% python3 -q
>>> import numpy as np
>>> import numpy.linalg as la
>>> np.set_printoptions(suppress=True, linewidth=160)
>>> E = np.load("sample1.npy")
>>> E
array([[ 0.,  0.,  3.],
       [ 0.,  0., -1.],
       [ 3., -1.,  0.]])
>>> hat = np.triu(np.array([[2, 1, 0], [1, 0, 2], [0, 0, 1]]), 1) + np.eye(3)
>>> B = hat @ E @ la.inv(hat)
>>> round(float(la.det(B)), 1)
0.0
>>> la.matrix_rank(B)
np.int64(2)
>>> np.round(np.poly(B), 1) + 0
array([  1.,   0., -10.,   0.])
>>> B
array([[ 0.,  0.,  2.],
       [ 6., -8., 15.],
       [ 3., -4.,  8.]])
>>> hat @ E - E @ hat
array([[ 0.,  0., -1.],
       [ 6., -2.,  0.],
       [ 0., -3.,  2.]])
>>> la.matrix_rank(B, rtol=0.1)
np.int64(1)
>>> np.round(la.norm(B, 2) / la.norm(B), 1)
np.float64(1.0)
>>> la.cond(B) > 100
np.True_
>>> M = np.array([[4, 0, 0, 0, 0],
...     [6, 7, 0, 0, 0],
...     [6, 6, 0, 0, 0],
...     [6, 5, 8, 3, 0],
...     [2, 8, 5, 8, 4]])
>>> B = np.array([[2, -4, -1], [5, -1, 2]])
>>> basis = np.kron(B, M)
>>> basis
array([[  8,   0,   0,   0,   0, -16,   0,   0,   0,   0,  -4,   0,   0,   0,   0],
       [ 12,  14,   0,   0,   0, -24, -28,   0,   0,   0,  -6,  -7,   0,   0,   0],
       [ 12,  12,   0,   0,   0, -24, -24,   0,   0,   0,  -6,  -6,   0,   0,   0],
       [ 12,  10,  16,   6,   0, -24, -20, -32, -12,   0,  -6,  -5,  -8,  -3,   0],
       [  4,  16,  10,  16,   8,  -8, -32, -20, -32, -16,  -2,  -8,  -5,  -8,  -4],
       [ 20,   0,   0,   0,   0,  -4,   0,   0,   0,   0,   8,   0,   0,   0,   0],
       [ 30,  35,   0,   0,   0,  -6,  -7,   0,   0,   0,  12,  14,   0,   0,   0],
       [ 30,  30,   0,   0,   0,  -6,  -6,   0,   0,   0,  12,  12,   0,   0,   0],
       [ 30,  25,  40,  15,   0,  -6,  -5,  -8,  -3,   0,  12,  10,  16,   6,   0],
       [ 10,  40,  25,  40,  20,  -2,  -8,  -5,  -8,  -4,   4,  16,  10,  16,   8]])
>>> basis.shape
(10, 15)
>>> rng = np.random.default_rng(6987)
>>> B = M + rng.integers(-2, 3, (5, 4)) @ rng.integers(-2, 3, (4, 5))
>>> B
array([[11, -2, -2, -7, -3],
       [ 5,  8,  1, -1, -1],
       [ 7,  6,  0, -3, -3],
       [ 3, 10,  9,  6,  3],
       [ 8,  3,  2,  6,  4]])
>>> np.abs(B - M).sum(axis=1)
array([21,  5,  7, 15, 16])
>>> Uu, sig, Vt = la.svd(M)
>>> sig.round(1) + 0
array([19. ,  9. ,  5.7,  2.3,  0. ])
>>> B = Uu[:, :4] @ np.diag(sig[:4]) @ Vt[:4]
>>> la.matrix_rank(M, rtol=0.05)
np.int64(4)
>>> la.matrix_rank(B)
np.int64(4)
>>> round(float(la.norm(M - B) / la.norm(M)), 1)
0.0
>>> mat = np.load("mat.npy")
>>> mat
array([[ 0.,  0., -1.,  0.],
       [ 0.,  1.,  0.,  0.],
       [ 2.,  0.,  3.,  0.],
       [ 0.,  0.,  0.,  1.]])
>>> np.einsum("ij,ji->", mat, mat)
np.float64(7.0)
>>> round(float(la.det(mat.T)), 1)
2.0
>>> round(float(la.det(2 * mat)), 1), np.round(la.det(mat), 1)
(32.0, np.float64(2.0))
>>> J = np.loadtxt("data.csv", delimiter=",")
>>> J
array([[  6.2,  -1. ,   1.2],
       [ -0.6,   0. ,  -0.1],
       [  1.1,  -0.3,   0.2],
       [ -2.6,   0.3,  -0.5],
       [  1.9,  -0.9,   0.4],
       [ -0.4,   1.2,  -0.1],
       [  6.3,   1. ,   1.3],
       [ -1.9,  -1.2,  -0.4],
       [  5.4,   1.2,   1.1],
       [ -4. ,   2. ,  -0.8],
       [ -3.9,  -0.7,  -0.8],
       [ -3.6,  -2.4,  -0.7],
       [  3. ,   1.9,   0.6],
       [ -3.5,  -0.6,  -0.7],
       [  0.5,  -0.2,   0.1],
       [ -2.5,   1.7,  -0.5],
       [ -9.2,   1.6,  -1.8],
       [  0.7,  -0.7,   0.1],
       [ -1. ,   0.8,  -0.2],
       [ -1.1,   0.8,  -0.2],
       [ 10.1,  -0.4,   2. ],
       [ -7.9,  -0.5,  -1.6],
       [ -1.6,   0.8,  -0.3],
       [  7.7,   1.7,   1.5],
       [  2. ,  -0.5,   0.4],
       [ -0.5,   0.4,  -0.1],
       [  4.5,   1.2,   0.9],
       [-11.5,  -1.3,  -2.3]])
>>> Xs = J - J.mean(axis=0)
>>> vecs = la.svd(Xs)[2][:2]
>>> B = Xs - Xs @ vecs.T @ vecs
>>> np.round((Xs @ vecs.T).std(axis=0), 1)
array([5. , 1.1])
>>> np.round(np.diag(vecs.T @ vecs), 1) + 0
array([1., 1., 0.])
>>> round(float(la.norm(B) / la.norm(Xs)), 1)
0.0
>>> lab = J[:, 2] > np.median(J[:, 2])
>>> f = J[lab].mean(axis=0) - J[~lab].mean(axis=0)
>>> lab.astype(int)
array([1, 0, 1, 0, 1, 0, 1, 0, 1, 0, 0, 0, 1, 0, 1, 0, 0, 1, 0, 0, 1, 0, 0, 1, 1, 0, 1, 0])
>>> (((J - J.mean(axis=0)) @ f > 0) == lab).mean()
np.float64(1.0)
>>> np.argsort(-np.abs(f).round(6), kind="stable")
array([0, 2, 1])
>>> f.round(1)
array([7.6, 0.1, 1.5])
>>> ((J - J.mean(axis=0)) @ f > 0).astype(int)
array([1, 0, 1, 0, 1, 0, 1, 0, 1, 0, 0, 0, 1, 0, 1, 0, 0, 1, 0, 0, 1, 0, 0, 1, 1, 0, 1, 0])
>>> Uu, sig, Vt = la.svd(J)
>>> np.argmax(sig[:-1] / (sig[1:] + 1e-6)) + 1
np.int64(2)
>>> B = Uu[:, :2] @ np.diag(sig[:2]) @ Vt[:2]
>>> B.round(1) + 0
array([[  6.2,  -1. ,   1.2],
       [ -0.6,   0. ,  -0.1],
       [  1.1,  -0.3,   0.2],
       [ -2.6,   0.3,  -0.5],
       [  1.9,  -0.9,   0.4],
       [ -0.4,   1.2,  -0.1],
       [  6.3,   1. ,   1.3],
       [ -1.9,  -1.2,  -0.4],
       [  5.4,   1.2,   1.1],
       [ -4. ,   2. ,  -0.8],
       [ -3.9,  -0.7,  -0.8],
       [ -3.6,  -2.4,  -0.7],
       [  3. ,   1.9,   0.6],
       [ -3.5,  -0.6,  -0.7],
       [  0.5,  -0.2,   0.1],
       [ -2.5,   1.7,  -0.5],
       [ -9.2,   1.6,  -1.8],
       [  0.7,  -0.7,   0.1],
       [ -1. ,   0.8,  -0.2],
       [ -1.1,   0.8,  -0.2],
       [ 10.1,  -0.4,   2. ],
       [ -7.9,  -0.5,  -1.6],
       [ -1.6,   0.8,  -0.3],
       [  7.7,   1.7,   1.5],
       [  2. ,  -0.5,   0.4],
       [ -0.5,   0.4,  -0.1],
       [  4.5,   1.2,   0.9],
       [-11.5,  -1.3,  -2.3]])
>>> round(np.abs(J - B).max(), 1)
np.float64(0.0)
>>> Xs = B - B.mean(axis=0)
>>> Uu, sig, Vt = la.svd(Xs, full_matrices=False)
>>> (np.sign(Uu[:, 0]) == np.sign(Uu[0, 0])).astype(int)
array([1, 0, 1, 0, 1, 0, 1, 0, 1, 0, 0, 0, 1, 0, 1, 0, 0, 1, 0, 0, 1, 0, 0, 1, 1, 0, 1, 0])
>>> sig.round(1) + 0
array([26.3,  5.8,  0. ])
>>> np.round(Vt[0] * np.sign(Vt[0, np.abs(Vt[0]).argmax()]), 1) + 0
array([1. , 0. , 0.2])
>>> np.searchsorted(np.cumsum(sig ** 2) / (sig ** 2).sum(), 0.9) + 1
np.int64(1)
>>> round(float((sig ** 2).sum() ** 2 / (sig ** 4).sum()), 1)
1.1
>>> data = np.array([[97, 79, 40, 66],
...     [79, 65, 32, 54],
...     [40, 32, 17, 27],
...     [66, 54, 27, 45]])
>>> Uu, sig, Vt = la.svd(data, full_matrices=False)
>>> Uu.shape, sig.shape, Vt.shape
((4, 4), (4,), (4, 4))
>>> sig.round(1) + 0
array([222.9,   1.1,   0. ,   0. ])
>>> (sig > 1e-8).sum()
np.int64(2)
>>> np.abs(Uu[:, 0]).round(6).argmax()
np.int64(0)
>>> np.round(np.cumsum(sig ** 2) / np.sum(sig ** 2), 1)
array([1., 1., 1., 1.])
>>> np.allclose(Uu * sig @ Vt, data)
True
>>> W = np.array([[2, 1, 2, 1, 2], [1, 0, 3, 2, 0], [3, 3, 1, 2, 1], [1, 3, 1, 3, 0]])
>>> beta = np.array([3, 0, 9, 9, 4])
>>> H = np.maximum(data @ W + beta, 0)
>>> (H > 0).astype(int)
array([[1, 1, 1, 1, 1],
       [1, 1, 1, 1, 1],
       [1, 1, 1, 1, 1],
       [1, 1, 1, 1, 1]])
>>> basis = np.array([[-2, -1], [1, 1], [-1, 2], [-1, -1], [-1, 0]])
>>> (H @ basis).round(6).argmax(axis=1)
array([1, 1, 1, 1])
>>> H @ basis
array([[-1835,   503],
       [-1501,   413],
       [ -772,   209],
       [-1258,   345]])
>>> arr = np.load("a.npy")
>>> arr
array([[-1,  0],
       [ 0, -1]])
>>> lab = rng.permutation(2)
>>> B = arr[:, lab] * rng.choice([-1, 1], 2)
>>> B
array([[ 0, -1],
       [ 1,  0]])
>>> Uu, _, Vt = la.svd(arr.T @ B)
>>> Uu @ Vt
array([[ 0.,  1.],
       [-1.,  0.]])
>>> lab
array([1, 0])
>>> vec = np.array([9, -2])
>>> np.round(la.inv(B), 1)
array([[ 0.,  1.],
       [-1., -0.]])
>>> np.round(np.abs(la.eigvals(B)), 1)
array([1., 1.])
>>> round(la.det(B), 1)
np.float64(1.0)
>>> B.T @ (B @ vec)
array([ 9, -2])
>>> np.round(np.sort(np.abs(np.degrees(np.angle(la.eigvals(B))))), 1)
array([90., 90.])
>>> vec = np.array([1, 2])
>>> target = arr @ vec
>>> beta, lr = np.zeros(2), 1 / la.norm(arr, 2) ** 2
>>> for i in range(60):
...     beta -= lr * arr.T @ (arr @ beta - target)
...     if i % 10 == 0: print(i, round(la.norm(arr @ beta - target), 1))
... 
0 0.0
10 0.0
20 0.0
30 0.0
40 0.0
50 0.0
>>> beta
array([1., 2.])
>>> np.round(la.cond(arr), 1)
np.float64(1.0)
>>> np.all(la.eigvalsh(arr) > 0)
np.False_
>>> try:
...     la.cholesky(arr)
... except la.LinAlgError as e:
...     print(repr(e))
... 
LinAlgError('Matrix is not positive definite')
>>> B = np.array([[2, 0], [1, 0]])
>>> K = np.tile(B, (2, 2))
>>> K
array([[2, 0, 2, 0],
       [1, 0, 1, 0],
       [2, 0, 2, 0],
       [1, 0, 1, 0]])
>>> arr @ arr
array([[1, 0],
       [0, 1]])
>>> (arr != 0).astype(int)
array([[1, 0],
       [0, 1]])
>>> F = (rng.random((3, 3)) < 0.3) + np.eye(3)
>>> F /= F.sum(axis=1, keepdims=True)
>>> F
array([[0.5, 0.5, 0. ],
       [0.5, 0.5, 0. ],
       [0. , 0.5, 0.5]])
>>> B = np.array([[0, 0], [1, 1]])
>>> basis = np.kron(B, F)
>>> round(la.norm(basis, 2), 1), round(float(la.norm(B, 2) * la.norm(F, 2)), 1)
(np.float64(1.5), 1.5)
>>> basis
array([[0. , 0. , 0. , 0. , 0. , 0. ],
       [0. , 0. , 0. , 0. , 0. , 0. ],
       [0. , 0. , 0. , 0. , 0. , 0. ],
       [0.5, 0.5, 0. , 0.5, 0.5, 0. ],
       [0.5, 0.5, 0. , 0.5, 0.5, 0. ],
       [0. , 0.5, 0.5, 0. , 0.5, 0.5]])
